>>> import numpy as np
>>> import numpy.linalg as la
>>> np.set_printoptions(precision=4, suppress=True, linewidth=120)
>>> def tidy(a):
...     return np.round(a, 4) + 0
... 
>>> Y = np.array([[-2, 2, -1], [1, 2, 0], [-2, -1, -1]])
>>> cent = np.array([[-4]])
>>> mat = np.block([[Y, np.array([[2], [0], [-2]])], [np.zeros((1, 3)), cent]])
>>> mat
array([[-2.,  2., -1.,  2.],
       [ 1.,  2.,  0.,  0.],
       [-2., -1., -1., -2.],
       [ 0.,  0.,  0., -4.]])
>>> vec = np.array([-3, 3, 2, 0])
>>> y = mat @ vec
>>> y
array([10.,  3.,  1.,  0.])
>>> tidy(la.solve(mat, mat[:, 0]))
array([1., 0., 0., 0.])
>>> tidy(la.solve(mat.T, mat[3]))
array([0., 0., 0., 1.])
>>> tidy(la.solve(mat, 4 * y))
array([-12.,  12.,   8.,   0.])
>>> tidy(la.det(2 * mat)), tidy(la.det(mat))
(np.float64(-192.0), np.float64(-12.0))
>>> np.kron(np.eye(2, dtype=int), mat)
array([[-2.,  2., -1.,  2., -0.,  0., -0.,  0.],
       [ 1.,  2.,  0.,  0.,  0.,  0.,  0.,  0.],
       [-2., -1., -1., -2., -0., -0., -0., -0.],
       [ 0.,  0.,  0., -4.,  0.,  0.,  0., -0.],
       [-0.,  0., -0.,  0., -2.,  2., -1.,  2.],
       [ 0.,  0.,  0.,  0.,  1.,  2.,  0.,  0.],
       [-0., -0., -0., -0., -2., -1., -1., -2.],
       [ 0.,  0.,  0., -0.,  0.,  0.,  0., -4.]])
>>> np.einsum("ij,ji->", mat, mat)
np.float64(33.0)
>>> tidy(np.poly(mat))
array([  1.,   5.,  -4., -35., -12.])
>>> np.einsum("ii->", mat)
np.float64(-5.0)
>>> tidy(la.det(mat[::-1]))
np.float64(-12.0)
>>> U, sigma, Vt = la.svd(mat, full_matrices=False)
>>> tidy(sigma / sigma[0])
array([1.    , 0.6447, 0.5165, 0.0529])
>>> tidy(np.abs(Vt[0]))
array([0.0033, 0.3316, 0.0143, 0.9433])
>>> tidy(np.sqrt((sigma ** 2).sum())), tidy(la.norm(mat))
(np.float64(6.6332), np.float64(6.6332))
>>> tidy(Vt @ Vt.T)
array([[1., 0., 0., 0.],
       [0., 1., 0., 0.],
       [0., 0., 1., 0.],
       [0., 0., 0., 1.]])
>>> tidy(sigma)
array([5.1097, 3.2944, 2.6391, 0.2701])
